$ ipython --no-banner

In [1]: import numpy as np

In [2]: import numpy.linalg as la

In [3]: np.set_printoptions(precision=1, suppress=True, linewidth=140, sign=" ")

In [4]: def rnd(a):
   ...:     return np.round(a, 1) + 0
   ...: 

In [5]: K = np.load("out9.npy")

In [6]: print(K)
[[ 10   2   4   2   3]
 [  7   2   5   3   6]
 [  0   0   0   0   0]
 [  5   3   4   2   1]
 [  5   0   2   1   3]
 [  2   2   3   2   3]
 [  0   0   0   0   0]
 [  0   0   0   0   0]
 [  5   0   2   1   3]
 [  5   0   2   1   3]]

In [7]: # rows and columns are dependent

In [8]: d = la.norm(K[:, None] - K[None], axis=-1)

In [9]: print(d[1].round(6).argsort(kind="stable")[:4])
[ 1  0  4  8]

In [10]: print(rnd(la.norm(K, axis=1)))
[ 11.5  11.1   0.    7.4   6.2   5.5   0.    0.    6.2   6.2]

In [11]: print(rnd(d[1]))
[  4.5   0.   11.1   5.7   5.5   6.2  11.1  11.1   5.5   5.5]

In [12]: print(d.mean(axis=1).argmax())
0

In [13]: print(np.allclose(K[:-1].T @ la.lstsq(K[:-1].T, K[-1])[0], K[-1]))
True

In [14]: print(la.lstsq(K[:-1].T, K[-1])[2])
4

In [15]: print(np.unique(K.round(6), axis=0).shape)
(6, 5)

In [16]: print(np.abs(np.diag(la.qr(K)[1])) > 1e-9)
[ True  True  True  True False]

In [17]: print(rnd(np.trace(la.pinv(K) @ K)))
4.0

In [18]: z = K[:, 4] > np.median(K[:, 4])

In [19]: f = K[z].mean(axis=0) - K[~z].mean(axis=0)

In [20]: print(np.argsort(-np.abs(f).round(6), kind="stable"))
[ 4  0  2  3  1]

In [21]: print(rnd(f))
[ 3.4  1.2  3.1  2.   4.2]

In [22]: print(z.astype(int))
[ 0  1  0  0  0  0  0  0  0  0]

In [23]: E = np.array([[0.8, 0.0, 0.6], [0.0, 1.0, 0.0], [-0.6, 0.0, 0.8]])

In [24]: O, r_ = la.qr(E)

In [25]: print(np.abs(np.diag(r_)))
[ 1.  1.  1.]

In [26]: print(np.trace(O @ O.T))
3.0

In [27]: print(np.allclose(r_.T @ r_, E.T @ E))
True

In [28]: print((E - E.T) / 2)
[[ 0.   0.   0.6]
 [ 0.   0.   0. ]
 [-0.6  0.   0. ]]

In [29]: la.determinant(E)
Traceback (most recent call last):
  Cell In[29], line 1
    la.determinant(E)
AttributeError: module 'numpy.linalg' has no attribute 'determinant'


In [30]: E.inv()
Traceback (most recent call last):
  Cell In[30], line 1
    E.inv()
AttributeError: 'numpy.ndarray' object has no attribute 'inv'


In [31]: print(rnd(np.abs(la.eigvals(E)).max()))
1.0

In [32]: print(np.allclose(E, E.T))
False

In [33]: print((la.matrix_power((E != 0) + (E.T != 0) + np.eye(3), 3) > 0).astype(int))
[[ 1  0  1]
 [ 0  1  0]
 [ 1  0  1]]

In [34]: print(rnd(E @ E))
[[ 0.3  0.   1. ]
 [ 0.   1.   0. ]
 [-1.   0.   0.3]]

In [35]: rng = np.random.default_rng(91758)

In [36]: z = rng.permutation(3)

In [37]: print(z)
[ 0  2  1]

In [38]: out = E[z][:, z]

In [39]: print(np.diag(out))
[ 0.8  0.8  1. ]

In [40]: mat = np.loadtxt("block8.csv", delimiter=",")

In [41]: print(mat)
[[  2.   2.   2.   2.   2.]
 [  2.   4.   4.   4.   4.]
 [  2.   4.   6.   6.   6.]
 [  2.   4.   6.   8.   8.]
 [  2.   4.   6.   8.  10.]]

In [42]: print(rnd(np.poly(mat)))
[   1.  -30.  140. -224.  144.  -32.]

In [43]: print(rnd(la.eigvals(mat)))
[ 24.7   2.9   1.2   0.7   0.5]

In [44]: z = rng.permutation(5)

In [45]: print(z)
[ 2  3  4  1  0]

In [46]: out = mat[z][:, z]

In [47]: print(np.allclose(out, mat))
False

In [48]: print(rnd(la.det(out)), rnd(la.det(mat[z])))
32.0 -32.0

In [49]: print(np.diag(out))
[  6.   8.  10.   4.   2.]

In [50]: print(np.trace(out))
30.0

In [51]: m1 = np.array([[-4.7, 1.8, -1.7, 10.4],
    ...:     [2.5, 0.2, 0.1, -6.0],
    ...:     [2.6, 0.3, 1.6, 10.8],
    ...:     [-1.3, 2.7, 8.3, 9.2],
    ...:     [1.0, 1.4, 5.6, 10.8],
    ...:     [0.3, 0.7, 4.5, 9.3],
    ...:     [1.9, 0.5, -6.2, 1.3],
    ...:     [-4.4, 0.0, 4.1, 5.0],
    ...:     [-0.2, 0.1, -7.4, 6.8],
    ...:     [-5.4, -1.9, -4.1, -6.2],
    ...:     [0.5, -0.7, 1.1, 12.6],
    ...:     [-0.1, 1.2, -6.9, 1.2]])

In [52]: print(m1)
[[-4.7  1.8 -1.7 10.4]
 [ 2.5  0.2  0.1 -6. ]
 [ 2.6  0.3  1.6 10.8]
 [-1.3  2.7  8.3  9.2]
 [ 1.   1.4  5.6 10.8]
 [ 0.3  0.7  4.5  9.3]
 [ 1.9  0.5 -6.2  1.3]
 [-4.4  0.   4.1  5. ]
 [-0.2  0.1 -7.4  6.8]
 [-5.4 -1.9 -4.1 -6.2]
 [ 0.5 -0.7  1.1 12.6]
 [-0.1  1.2 -6.9  1.2]]

In [53]: W2 = m1[[0, 11]].astype(float)

In [54]: for _ in range(6):
    ...:     z = la.norm(m1[:, None] - W2, axis=-1).argmin(axis=1)
    ...:     W2 = np.array([m1[z == j].mean(axis=0) for j in range(2)])
    ...: 

In [55]: print(z)
[ 0  1  0  0  0  0  1  0  1  1  0  1]

In [56]: print(rnd(W2[1] - W2[0]))
[  0.6  -0.9  -8.3 -10.3]

In [57]: print(rnd(W2))
[[-0.9  0.9  3.4  9.7]
 [-0.3  0.  -4.9 -0.6]]
